In [1]: import numpy as np

In [2]: import numpy.linalg as la

In [3]: np.set_printoptions(precision=1, suppress=True, linewidth=200)

In [4]: M2 = np.array([[3, 3, 1, 3, 1],
   ...:     [3, 2, 1, 2, 3],
   ...:     [1, 2, 2, 0, 1],
   ...:     [3, 1, 3, 3, 0],
   ...:     [0, 1, 0, 2, 3]])

In [5]: A = np.triu(M2)

In [6]: print(A)
[[3 3 1 3 1]
 [0 2 1 2 3]
 [0 0 2 0 1]
 [0 0 0 3 0]
 [0 0 0 0 3]]

In [7]: print(np.trace(A))
13

In [8]: print((A + A.T) / 2)
[[3.  1.5 0.5 1.5 0.5]
 [1.5 2.  0.5 1.  1.5]
 [0.5 0.5 2.  0.  0.5]
 [1.5 1.  0.  3.  0. ]
 [0.5 1.5 0.5 0.  3. ]]

In [9]: print(np.sort(np.abs(la.eigvals(A))))
[2. 2. 3. 3. 3.]

In [10]: print(round(float(la.det(A)), 1))
108.0

In [11]: print(la.matrix_power(A, 3))
[[ 27  57  40 129 110]
 [  0   8  12  38  64]
 [  0   0   8   0  19]
 [  0   0   0  27   0]
 [  0   0   0   0  27]]

In [12]: vec = np.array([-6, 4, -5, 3, -2])

In [13]: h = np.maximum(A @ vec, 0)

In [14]: print(A.T @ h)
[ 0  6  3 33  9]

In [15]: print(np.tanh(A @ vec))
[-1.  1. -1.  1. -1.]

In [16]: print(A * (h > 1e-9)[:, None])
[[0 0 0 0 0]
 [0 2 1 2 3]
 [0 0 0 0 0]
 [0 0 0 3 0]
 [0 0 0 0 0]]

In [17]: print(np.round(la.norm(A, 2), 1))
6.8

In [18]: print(np.round(la.norm(A, "nuc"), 1))
15.7

In [19]: print(la.norm(A, axis=1))
[5.4 4.2 2.2 3.  3. ]

In [20]: print(round(float(la.norm(A, 1)), 1), round(la.norm(A, np.inf), 1))
8.0 11.0

In [21]: print(np.round(la.norm(A) ** 2 / la.norm(A, 2) ** 2, 1))
1.5

In [22]: print(round(la.norm(A[0], 1), 1), round(float(la.norm(A[0], np.inf)), 1))
11.0 3.0

In [23]: print(A[0] @ A[4])
3

In [24]: print(la.norm(A, axis=0))
[3.  3.6 2.4 4.7 4.5]

In [25]: print(la.norm(A, axis=1).argmax())
0

In [26]: W0 = np.array([[0, 0, -4, -4], [0, 0, -4, 2], [0, 0, 0, -2], [0, 0, 0, 0]])

In [27]: # triangular: eigenvalues sit on the diagonal

In [28]: blk = np.stack([W0, -2 * W0, W0[::-1]])

In [29]: print((blk @ W0.T).shape)
(3, 4, 4)

In [30]: print(la.norm(blk, axis=(1, 2)))
[ 7.5 15.   7.5]

In [31]: X = np.load("sample17.npy")

In [32]: print(X)
[[ 9  9  0]
 [ 9 10 -2]
 [ 0 -2  4]]

In [33]: print(la.cond(X) > 100)
True

In [34]: print([round(float(x), 1) for x in la.svd(X, compute_uv=False)[:3]])
[18.7, 4.3, 0.0]

In [35]: print((X - X.T) / 2)
[[0. 0. 0.]
 [0. 0. 0.]
 [0. 0. 0.]]

In [36]: print(np.trace(X))
23

In [37]: print((X + X.T) / 2)
[[ 9.  9.  0.]
 [ 9. 10. -2.]
 [ 0. -2.  4.]]

In [38]: print(np.round(np.sort(np.abs(la.eigvals(X))), 1) + 0)
[ 0.   4.3 18.7]

In [39]: left, sv, VT = la.svd(X)

In [40]: print(sv.round(1) + 0)
[18.7  4.3  0. ]

In [41]: M2 = left[:, :2] @ np.diag(sv[:2]) @ VT[:2]

In [42]: print(la.matrix_rank(X, rtol=0.05))
2

In [43]: print(np.round(np.abs(X - M2).max(), 1))
0.0

In [44]: print(round(la.norm(X - M2, 2), 1), np.round(sv[2], 1))
0.0 0.0

In [45]: rng = np.random.default_rng(772216)

In [46]: z = rng.permutation(3)

In [47]: print(z)
[0 2 1]

In [48]: M2 = X[z][:, z]

In [49]: print(round(la.det(M2), 1), round(float(la.det(X[z])), 1))
0.0 0.0

In [50]: print(np.round(np.sort(np.abs(la.eigvals(M2))), 1) + 0)
[ 0.   4.3 18.7]

In [51]: print(np.allclose(M2, X))
False

In [52]: print(np.trace(M2))
23

In [53]: K = np.loadtxt("run1.csv", delimiter=",")

In [54]: print(K)
[[  1.3   1.1  -0.6   1.9  -3.    0.2]
 [ -0.1   0.5   0.   -7.6   1.4   1.3]
 [ -3.3   3.8  -0.3   5.4   4.9  -2.3]
 [  1.4  -0.1  -1.1   0.2   1.4  -1. ]
 [ -0.6  -2.1  -1.9   0.   -0.7  -0.7]
 [  1.9   1.2   0.6   3.3  -4.2  -0.4]
 [  0.8   0.5  -0.7   2.4  -2.9   0.3]
 [  2.6   0.4   0.    0.5  -4.3   1.7]
 [  0.2  -1.9   0.8  -2.3  -0.5   1.4]
 [ -1.5   1.4  -0.1   0.3   6.7  -0.2]
 [ -3.5   2.6   0.1   5.8  -2.1   0.5]
 [  0.9  -1.8   1.1  -3.7  -2.7   1.6]
 [ -2.5   3.7  -1.7   2.2  -2.    0. ]
 [  1.7   3.1   2.   -6.1   5.6  -1.2]
 [ -1.7  -5.6  -0.4   0.    0.3  -0.2]
 [ -0.7  -2.7  -0.6   3.4  -1.4  -0.5]
 [  2.5   0.5   2.1   3.4   1.8   0.4]
 [ -0.7  -0.6   0.   -1.6   2.1  -0.5]
 [  1.1   1.8  -2.2   0.1   1.2  -0.6]
 [ -2.   -1.8   0.8  -0.2   4.4  -1.1]
 [  0.8  -1.3  -0.3   4.1  -1.2  -0.1]
 [  0.5   3.1   0.1   3.4   3.4   1.9]
 [  1.6  -2.6  -0.8   3.    0.6   0.5]
 [  0.3   2.9  -0.6  -2.2   2.9   0.7]
 [  1.3   3.8  -0.5  -8.    2.1   0.1]
 [  0.4   3.2   0.2   0.8  -3.6   0.4]
 [ -0.2   1.5   0.4   1.2 -15.    0.4]
 [  2.3  -2.1   2.8   1.8  -5.7  -1.2]
 [ -1.    1.1  -1.3   3.2   4.5   0.3]
 [ -0.6   3.2   0.   -1.2  -0.2  -0.4]
 [ -1.   -2.1  -0.2  -4.6   8.1   0.1]
 [  1.    3.4   0.1   2.9   0.7   0. ]]

In [55]: proj = K @ la.solve(K.T @ K, K.T)

In [56]: print(np.allclose(proj @ proj, proj))
True

In [57]: print(proj @ K[:, 1])
[ 1.1  0.5  3.8 -0.1 -2.1  1.2  0.5  0.4 -1.9  1.4  2.6 -1.8  3.7  3.1 -5.6 -2.7  0.5 -0.6  1.8 -1.8 -1.3  3.1 -2.6  2.9  3.8  3.2  1.5 -2.1  1.1  3.2 -2.1  3.4]

In [58]: mat = np.load("data.npy")

In [59]: print(mat)
[[ 1  0  0  0  0  0]
 [ 3  1  0  0  0  0]
 [ 8 -9  1  0  0  0]
 [-4  7 -5  1  0  0]
 [-4 -4 -1  8  1  0]
 [ 2 -9  9 -8  5  1]]

In [60]: blk = np.stack([mat, 5 * mat, mat[::-1]])

In [61]: print(blk.sum(axis=0))
[[  8  -9   9  -8   5   1]
 [ 14   2  -1   8   1   0]
 [ 44 -47   1   1   0   0]
 [-16  33 -29   6   0   0]
 [-21 -23  -6  48   6   0]
 [ 13 -54  54 -48  30   6]]

In [62]: print((blk @ mat.T).shape)
(3, 6, 6)

In [63]: print(la.matrix_rank(blk.reshape(3, -1)))
2

In [64]: print(la.det(blk))
[    1. 15625.    -1.]

In [65]: print(np.sort(la.eigvals(mat)))
[1. 1. 1. 1. 1. 1.]

In [66]: print(np.prod(np.diag(mat)), round(la.det(mat), 1))
1 1.0

In [67]: F = np.array([[1.1, 1.0, -0.1, 0.3],
    ...:     [1.0, 0.9, -1.1, -2.3],
    ...:     [1.0, 0.4, -1.0, -1.4],
    ...:     [-0.6, 0.3, -0.9, -0.3],
    ...:     [-0.3, -0.1, 2.0, -0.3],
    ...:     [1.2, -0.3, 0.0, 0.2],
    ...:     [-0.2, -0.2, 1.0, 0.4]])

In [68]: F[4] = F[3] + 0.1 * rng.normal(size=4)

In [69]: print(F)
[[ 1.1  1.  -0.1  0.3]
 [ 1.   0.9 -1.1 -2.3]
 [ 1.   0.4 -1.  -1.4]
 [-0.6  0.3 -0.9 -0.3]
 [-0.5  0.4 -1.  -0.2]
 [ 1.2 -0.3  0.   0.2]
 [-0.2 -0.2  1.   0.4]]

In [70]: proj = F @ la.solve(F.T @ F, F.T)

In [71]: print(proj @ F[:, 3])
[ 0.3 -2.3 -1.4 -0.3 -0.2  0.2  0.4]

In [72]: print(np.diag(proj))
[1.  0.8 0.4 0.3 0.4 0.7 0.4]

In [73]: f = np.array([-2, -1])

In [74]: print(np.cross(F[6, :3], F[5, :3]))
[0.3 1.2 0.3]

In [75]: print(np.convolve(F[6], f))
[ 0.4  0.6 -1.8 -1.8 -0.4]

In [76]: print(np.array([np.convolve(row, f, "same") for row in F]))
[[-2.2 -3.1 -0.8 -0.5]
 [-2.  -2.8  1.3  5.7]
 [-2.  -1.8  1.6  3.8]
 [ 1.2  0.   1.5  1.5]
 [ 1.  -0.2  1.7  1.5]
 [-2.4 -0.6  0.3 -0.4]
 [ 0.4  0.6 -1.8 -1.8]]

In [77]: arr = np.array([[0.0, -2.0, 5.0, 8.0, -8.0, -1.0],
    ...:     [-2.0, 0.0, 0.0, 0.0, 0.0, 0.0],
    ...:     [5.0, 0.0, 0.0, 0.0, 0.0, 0.0],
    ...:     [8.0, 0.0, 0.0, 0.0, 0.0, 0.0],
    ...:     [-8.0, 0.0, 0.0, 0.0, 0.0, 0.0],
    ...:     [-1.0, 0.0, 0.0, 0.0, 0.0, 0.0]])

In [78]: M2 = arr / np.sqrt((arr ** 2).mean(axis=1, keepdims=True))

In [79]: print(la.matrix_rank(arr - arr.mean(axis=1, keepdims=True)))
2

In [80]: print(arr - arr.mean(axis=1, keepdims=True))
[[-0.3 -2.3  4.7  7.7 -8.3 -1.3]
 [-1.7  0.3  0.3  0.3  0.3  0.3]
 [ 4.2 -0.8 -0.8 -0.8 -0.8 -0.8]
 [ 6.7 -1.3 -1.3 -1.3 -1.3 -1.3]
 [-6.7  1.3  1.3  1.3  1.3  1.3]
 [-0.8  0.2  0.2  0.2  0.2  0.2]]

In [81]: M = np.array([[6.7, 3.8, -0.9],
    ...:     [6.4, 6.2, 2.2],
    ...:     [5.5, 6.5, 0.1],
    ...:     [6.9, 6.2, 0.0],
    ...:     [3.4, 4.8, -1.4],
    ...:     [6.1, 6.1, -0.3],
    ...:     [6.0, 7.5, 0.1],
    ...:     [4.6, 6.6, 0.1],
    ...:     [6.6, 6.8, 1.5],
    ...:     [6.9, 4.7, 0.2],
    ...:     [5.2, 5.6, -1.0],
    ...:     [5.7, 5.1, 1.2]])

In [82]: print(M)
[[ 6.7  3.8 -0.9]
 [ 6.4  6.2  2.2]
 [ 5.5  6.5  0.1]
 [ 6.9  6.2  0. ]
 [ 3.4  4.8 -1.4]
 [ 6.1  6.1 -0.3]
 [ 6.   7.5  0.1]
 [ 4.6  6.6  0.1]
 [ 6.6  6.8  1.5]
 [ 6.9  4.7  0.2]
 [ 5.2  5.6 -1. ]
 [ 5.7  5.1  1.2]]

In [83]: proj = M @ la.solve(M.T @ M, M.T)

In [84]: print(np.round(la.eigvalsh(proj), 1) + 0)
[0. 0. 0. 0. 0. 0. 0. 0. 0. 1. 1. 1.]

In [85]: print(round(np.trace(proj), 1))
3.0

In [86]: print(proj @ M[:, 0])
[6.7 6.4 5.5 6.9 3.4 6.1 6.  4.6 6.6 6.9 5.2 5.7]

In [87]: M2 = np.c_[M[:, :1] @ np.array([[8]]), np.array([2, 2, 1, 1, 2, 1, 0, 0, 3, 1, 3, 1])]

In [88]: print(M2)
[[53.6  2. ]
 [51.2  2. ]
 [44.   1. ]
 [55.2  1. ]
 [27.2  2. ]
 [48.8  1. ]
 [48.   0. ]
 [36.8  0. ]
 [52.8  3. ]
 [55.2  1. ]
 [41.6  3. ]
 [45.6  1. ]]

In [89]: print(la.norm(la.qr(M)[0].T @ M2, axis=0) ** 2 / ((M2 ** 2).sum(axis=0) + 1e-12))
[1.  0.7]

In [90]: print(la.matrix_rank(M2))
2

In [91]: z = rng.permutation(3)

In [92]: M2 = M[:, z] * rng.choice([-1, 1], 3)

In [93]: print(M2)
[[ 6.7  3.8  0.9]
 [ 6.4  6.2 -2.2]
 [ 5.5  6.5 -0.1]
 [ 6.9  6.2 -0. ]
 [ 3.4  4.8  1.4]
 [ 6.1  6.1  0.3]
 [ 6.   7.5 -0.1]
 [ 4.6  6.6 -0.1]
 [ 6.6  6.8 -1.5]
 [ 6.9  4.7 -0.2]
 [ 5.2  5.6  1. ]
 [ 5.7  5.1 -1.2]]

In [94]: left, _, VT = la.svd(M.T @ M2)

In [95]: print(z)
[0 1 2]

In [96]: print(np.round(la.lstsq(M, M2)[0], 1) + 0)
[[ 1.  0.  0.]
 [ 0.  1.  0.]
 [ 0.  0. -1.]]
